$ python3 -q
>>> import numpy as np
>>> np.set_printoptions(precision=2, suppress=True, linewidth=200)
>>> def rnd(a):
...     return np.round(a, 2) + 0
... 
>>> J = np.array([[0, 0, 0, 0, 1, 0],
...     [0, 0, 1, 0, 0, 0],
...     [0, 1, 0, 1, 1, 0],
...     [0, 0, 1, 0, 1, 1],
...     [1, 0, 1, 1, 0, 0],
...     [0, 0, 0, 1, 0, 0]])
>>> t3 = np.stack([J, -1 * J, J[::-1]])
>>> np.linalg.matrix_rank(t3.reshape(3, -1))
np.int64(2)
>>> t3.shape
(3, 6, 6)
>>> (t3 @ J.T).shape
(3, 6, 6)
>>> t3.sum(axis=0)
array([[0, 0, 0, 1, 0, 0],
       [1, 0, 1, 1, 0, 0],
       [0, 0, 1, 0, 1, 1],
       [0, 1, 0, 1, 1, 0],
       [0, 0, 1, 0, 0, 0],
       [0, 0, 0, 0, 1, 0]])
>>> print(rnd(np.linalg.norm(t3, axis=(1, 2))))
[3.46 3.46 3.46]
>>> w, V = np.linalg.eigh(J)
>>> x0 = np.array([3, 1, 1, 3, 1, 1])
>>> print(rnd(V * np.abs(w) @ V.T))
[[ 0.83 -0.06  0.38  0.38 -0.06 -0.06]
 [-0.06  0.83 -0.06  0.38  0.38 -0.06]
 [ 0.38 -0.06  1.6   0.26  0.26  0.38]
 [ 0.38  0.38  0.26  1.6   0.26 -0.06]
 [-0.06  0.38  0.26  0.26  1.6   0.38]
 [-0.06 -0.06  0.38 -0.06  0.38  0.83]]
>>> feats = np.load("w.npy")
>>> feats
array([[ 9,  0,  0],
       [ 3,  4,  0],
       [-4, -8, -2]])
>>> x0 = np.array([0, 1, 1])
>>> target = feats @ x0
>>> target
array([  0,   4, -10])
>>> rnd(np.linalg.solve(feats, 2 * target))
array([0., 2., 2.])
>>> rnd(np.linalg.solve(feats, target))
array([0., 1., 1.])
>>> rnd(np.linalg.solve(feats, feats[:, 0]))
array([1., 0., 0.])
>>> print(np.allclose(feats, feats.T))
False
>>> rnd(np.sort(np.abs(np.linalg.eigvals(feats))))
array([2., 4., 9.])
>>> (feats - feats.T) / 2
array([[ 0. , -1.5,  2. ],
       [ 1.5,  0. ,  4. ],
       [-2. , -4. ,  0. ]])
>>> rnd(np.linalg.det(feats))
np.float64(-72.0)
>>> x0 = np.array([-1, 1, -3])
>>> feats @ np.ones(3)
array([  9.,   7., -14.])
>>> w, V = np.linalg.eig(feats)
>>> print(w)
[-2.  4.  9.]
>>> rnd(np.sort(np.linalg.eigvals(feats @ feats)))
array([ 4., 16., 81.])
>>> np.prod(w)
np.float64(-72.0)
>>> feats @ V[:, 0] - w[0] * V[:, 0]
array([0., 0., 0.])
>>> rnd(np.sort(np.linalg.eigvals(np.linalg.inv(feats))))
array([-0.5 ,  0.11,  0.25])
>>> rng = np.random.default_rng(72)
>>> labels = rng.permutation(3)
>>> other = feats[:, labels] * rng.choice([-1, 1], 3)
>>> other
array([[ 0,  0, -9],
       [ 0, -4, -3],
       [-2,  8,  4]])
>>> Uu, _, Vh = np.linalg.svd(feats.T @ other)
>>> labels
array([2, 1, 0])
>>> mat = np.load("m.npy")
>>> mat
array([[-2,  0,  0,  1],
       [-2,  3,  1,  2]])
>>> other = mat[0, 0] * mat[1:] - np.outer(mat[1:, 0], mat[0])
>>> other
array([[ 0, -6, -2, -2]])
>>> np.linalg.matrix_rank(other), np.linalg.matrix_rank(mat)
(np.int64(1), np.int64(2))
>>> mat[:, 0] / mat[0, 0]
array([1., 1.])
>>> np.flatnonzero(~other.round(6).any(axis=1))
array([], dtype=int64)
>>> W1 = np.array([[-2, 2, -1, 1, 2, -2],
...     [0, 1, 2, 1, -2, -1],
...     [2, 0, -2, -1, 1, 2],
...     [2, 2, 0, -1, -2, 2]])
>>> beta = np.array([2, 1, 1, 1, 2, 2])
>>> act = np.maximum(mat @ W1 + beta, 0)
>>> act
array([[ 8,  0,  3,  0,  0,  8],
       [12,  4,  7,  0,  0,  9]])
>>> print(np.linalg.matrix_rank(act))
2
>>> cent = np.array([[-2, 1], [0, -1], [-1, 2], [-2, 2], [-1, 0], [0, 0]])
>>> print(act @ cent)
[[-19  14]
 [-31  22]]
>>> other = mat / np.sqrt((mat ** 2).mean(axis=1, keepdims=True))
>>> rnd(np.linalg.norm(other, axis=1))
array([2., 2.])
>>> mat - mat.mean(axis=1, keepdims=True)
array([[-1.75,  0.25,  0.25,  1.25],
       [-3.  ,  2.  ,  0.  ,  1.  ]])
>>> print(np.count_nonzero(mat))
6
>>> np.unravel_index(np.abs(mat).argmax(), mat.shape)
(np.int64(1), np.int64(1))
>>> np.diff(mat, axis=0)
array([[0, 3, 1, 1]])
>>> mat.sum(axis=1)
array([-1,  4])
>>> mat - mat[0]
array([[0, 0, 0, 0],
       [0, 3, 1, 1]])
>>> m1 = np.load("a.npy")
>>> m1
array([[ 1,  0,  0],
       [ 4,  1,  0],
       [ 1, -3,  1]])
>>> Uu, sv, Vh = np.linalg.svd(m1)
>>> print(np.argmax(sv[:-1] / (sv[1:] + 1e-6)) + 1)
2
>>> other = Uu[:, :2] @ np.diag(sv[:2]) @ Vh[:2]
>>> print(rnd(np.abs(m1 - other).max()))
0.07
>>> np.linalg.matrix_rank(m1, rtol=0.05)
np.int64(2)
>>> print(np.linalg.matrix_rank(other))
2
>>> rnd(np.linalg.norm(m1 - other, 2)), rnd(sv[2])
(np.float64(0.07), np.float64(0.07))
>>> rnd(np.linalg.det(m1.T))
np.float64(1.0)
>>> np.einsum("ij,ji->", m1, m1)
np.int64(3)
>>> np.einsum("ii->", m1)
np.int64(3)
>>> print(rnd(np.linalg.eigvals(m1).sum().real))
3.0
>>> rnd(np.linalg.det(m1[::-1]))
np.float64(-1.0)
>>> rnd(np.linalg.det(2 * m1)), rnd(np.linalg.det(m1))
(np.float64(8.0), np.float64(1.0))
>>> other = np.array([[1, -1, 0], [-1, 1, 2]])
>>> cent = np.kron(other, m1)
>>> rnd(np.linalg.norm(cent, 2)), rnd(np.linalg.norm(other, 2) * np.linalg.norm(m1, 2))
(np.float64(11.13), np.float64(11.13))
>>> np.linalg.matrix_rank(cent)
np.int64(6)
>>> other = np.linalg.inv(m1)
>>> print((np.abs(other) > 1e-9).astype(int))
[[1 0 0]
 [1 1 0]
 [1 1 1]]
>>> w, V = np.linalg.eig(m1)
>>> print(rnd(np.sort(np.linalg.eigvals(m1.T))))
[1. 1. 1.]
>>> m1 @ V[:, 0] - w[0] * V[:, 0]
array([0., 0., 0.])
>>> data = np.load("dump.npy")
>>> data
array([[ 0.6 ,  0.  , -0.4 ,  0.6 ],
       [ 0.7 ,  1.1 ,  0.5 , -1.6 ],
       [ 0.72,  0.05, -0.92, -0.54],
       [ 0.2 ,  0.  ,  1.2 ,  0.5 ],
       [ 1.9 , -0.9 , -2.1 ,  0.8 ],
       [ 0.7 ,  0.1 , -0.8 , -0.3 ]])
>>> labels = rng.permutation(4)
>>> other = data[:, labels] * rng.choice([-1, 1], 4)
>>> other
array([[-0.4 ,  0.  , -0.6 , -0.6 ],
       [ 0.5 ,  1.1 ,  1.6 , -0.7 ],
       [-0.92,  0.05,  0.54, -0.72],
       [ 1.2 ,  0.  , -0.5 , -0.2 ],
       [-2.1 , -0.9 , -0.8 , -1.9 ],
       [-0.8 ,  0.1 ,  0.3 , -0.7 ]])
>>> Uu, _, Vh = np.linalg.svd(data.T @ other)
>>> labels
array([2, 1, 3, 0])
>>> rnd(np.linalg.lstsq(data, other)[0])
array([[ 0.,  0.,  0., -1.],
       [ 0.,  1.,  0.,  0.],
       [ 1.,  0.,  0.,  0.],
       [ 0.,  0., -1.,  0.]])
>>> arr = np.array([[0.0, 1.0], [1.0, 0.0]])
>>> labels = rng.permutation(2)
>>> other = arr[:, labels] * rng.choice([-1, 1], 2)
>>> other
array([[ 0., -1.],
       [ 1., -0.]])
>>> Uu, _, Vh = np.linalg.svd(arr.T @ other)
>>> labels
array([0, 1])
>>> Uu @ Vh
array([[ 1.,  0.],
       [ 0., -1.]])
>>> K, _ = np.linalg.qr(np.array([[-0.8, 0.2, -0.5, 0.1],
...     [1.6, -0.4, 0.5, 0.5],
...     [0.8, 0.5, -0.2, 2.0],
...     [0.4, 0.7, 0.2, 0.3]]))
>>> print(rnd(K))
[[-0.4   0.18 -0.51  0.74]
 [ 0.8  -0.36 -0.07  0.47]
 [ 0.4   0.54 -0.65 -0.36]
 [ 0.2   0.74  0.57  0.31]]
>>> t3 = np.stack([K, -3 * K, K[::-1]])
>>> t3.shape
(3, 4, 4)
>>> rnd(t3.sum(axis=0))
array([[ 1.  ,  0.37,  1.58, -1.17],
       [-1.2 ,  1.27, -0.5 , -1.3 ],
       [ 0.  , -1.45,  1.22,  1.19],
       [-0.8 , -1.29, -1.64,  0.11]])
>>> A = np.load("block15.npy")
>>> rnd(A)
array([[ 0.47,  0.11, -0.32, -0.11, -0.74,  0.32],
       [ 0.11,  0.98,  0.06,  0.02,  0.15, -0.06],
       [-0.32,  0.06,  0.81, -0.06, -0.45,  0.19],
       [-0.11,  0.02, -0.06,  0.98, -0.15,  0.06],
       [-0.74,  0.15, -0.45, -0.15, -0.04,  0.45],
       [ 0.32, -0.06,  0.19,  0.06,  0.45,  0.81]])
>>> x0 = np.array([5, 2, 4, 3, 1, 3])
>>> target = J @ x0
>>> target
array([ 1,  4,  6,  8, 12,  3])
>>> print(rnd(np.linalg.solve(J, target + J[:, 5])))
[5. 2. 4. 3. 1. 4.]
>>> rnd(np.linalg.solve(J, target))
array([5., 2., 4., 3., 1., 3.])
>>> rnd(np.linalg.solve(J, J[:, 2]))
array([0., 0., 1., 0., 0., 0.])
>>> rnd(np.linalg.solve(J, -2 * target))
array([-10.,  -4.,  -8.,  -6.,  -2.,  -6.])
>>> rnd(np.linalg.solve(J.T, J[1]))
array([0., 1., 0., 0., 0., 0.])
>>> cov = A.T @ A
>>> print((A @ A.T).shape)
(6, 6)
>>> rnd(np.linalg.svd(A, compute_uv=False) ** 2)
array([1., 1., 1., 1., 1., 1.])
>>> np.allclose(cov, cov.T)
True
>>> rnd(np.diag(cov))
array([1., 1., 1., 1., 1., 1.])
>>> print(rnd(np.linalg.eigvalsh(cov)[::-1]))
[1. 1. 1. 1. 1. 1.]
